% ipython --no-banner

In [1]: import numpy as np

In [2]: np.set_printoptions(suppress=True, linewidth=120)

In [3]: data = np.array([[0, -1, -1, -2, 2, 0],
   ...:     [1, 0, 0, 1, -1, 1],
   ...:     [1, 0, 0, 3, -1, -1],
   ...:     [2, -1, -3, 0, -2, -1],
   ...:     [-2, 1, 1, 2, 0, 2],
   ...:     [0, -1, 1, 1, -2, 0]])

In [4]: # skew-symmetric

In [5]: other = np.array([[-3, 1, 3],
   ...:     [0, -1, -3],
   ...:     [3, -2, 1],
   ...:     [2, 3, 3],
   ...:     [-2, -3, 0],
   ...:     [-1, 1, -3]])

In [6]: np.einsum("ij->j", data)
Out[6]: array([ 2, -2, -2,  5, -4,  1])

In [7]: np.einsum("ij,ij->i", data, data)
Out[7]: array([10,  4, 12, 19, 14,  7])

In [8]: np.vstack([data, other.T]).shape
Out[8]: (9, 6)

In [9]: np.linalg.matrix_rank(data @ other)
Out[9]: np.int64(3)

In [10]: other.T @ data.T
Out[10]: 
array([[-11,   0,   6, -10,  11,   9],
       [ -9,   8,  12,  14,   3,   8],
       [ -4,   3,  15,   9,  -8,   7]])

In [11]: data @ other
Out[11]: 
array([[-11,  -9,  -4],
       [  0,   8,   3],
       [  6,  12,  15],
       [-10,  14,   9],
       [ 11,   3,  -8],
       [  9,   8,   7]])

In [12]: other @ data
ValueError: matmul: Input operand 1 has a mismatch in its core dimension 0, with gufunc signature (n?,k),(k,m?)->(n?,m?) (size 6 is different from 3)


In [13]: np.einsum("ik,kj->ij", data, other)
Out[13]: 
array([[-11,  -9,  -4],
       [  0,   8,   3],
       [  6,  12,  15],
       [-10,  14,   9],
       [ 11,   3,  -8],
       [  9,   8,   7]])

In [14]: r0, g = data[4], data[1]

In [15]: r0 @ g
Out[15]: np.int64(2)

In [16]: pr = (r0 @ g) / (r0 @ r0) * r0

In [17]: np.outer(r0, g)
Out[17]: 
array([[-2,  0,  0, -2,  2, -2],
       [ 1,  0,  0,  1, -1,  1],
       [ 1,  0,  0,  1, -1,  1],
       [ 2,  0,  0,  2, -2,  2],
       [ 0,  0,  0,  0,  0,  0],
       [ 2,  0,  0,  2, -2,  2]])

In [18]: round((g - pr) @ r0, 3)
Out[18]: np.float64(0.0)

In [19]: x = np.array([3, 2, -2, 1, -1, -3])

In [20]: round(np.linalg.det(data), 3)
Out[20]: np.float64(144.0)

In [21]: x @ data @ x
Out[21]: np.int64(0)

In [22]: O = np.linalg.solve(np.eye(6) - data, np.eye(6) + data)

In [23]: np.round(O @ O.T, 3) + 0
Out[23]: 
array([[1., 0., 0., 0., 0., 0.],
       [0., 1., 0., 0., 0., 0.],
       [0., 0., 1., 0., 0., 0.],
       [0., 0., 0., 1., 0., 0.],
       [0., 0., 0., 0., 1., 0.],
       [0., 0., 0., 0., 0., 1.]])
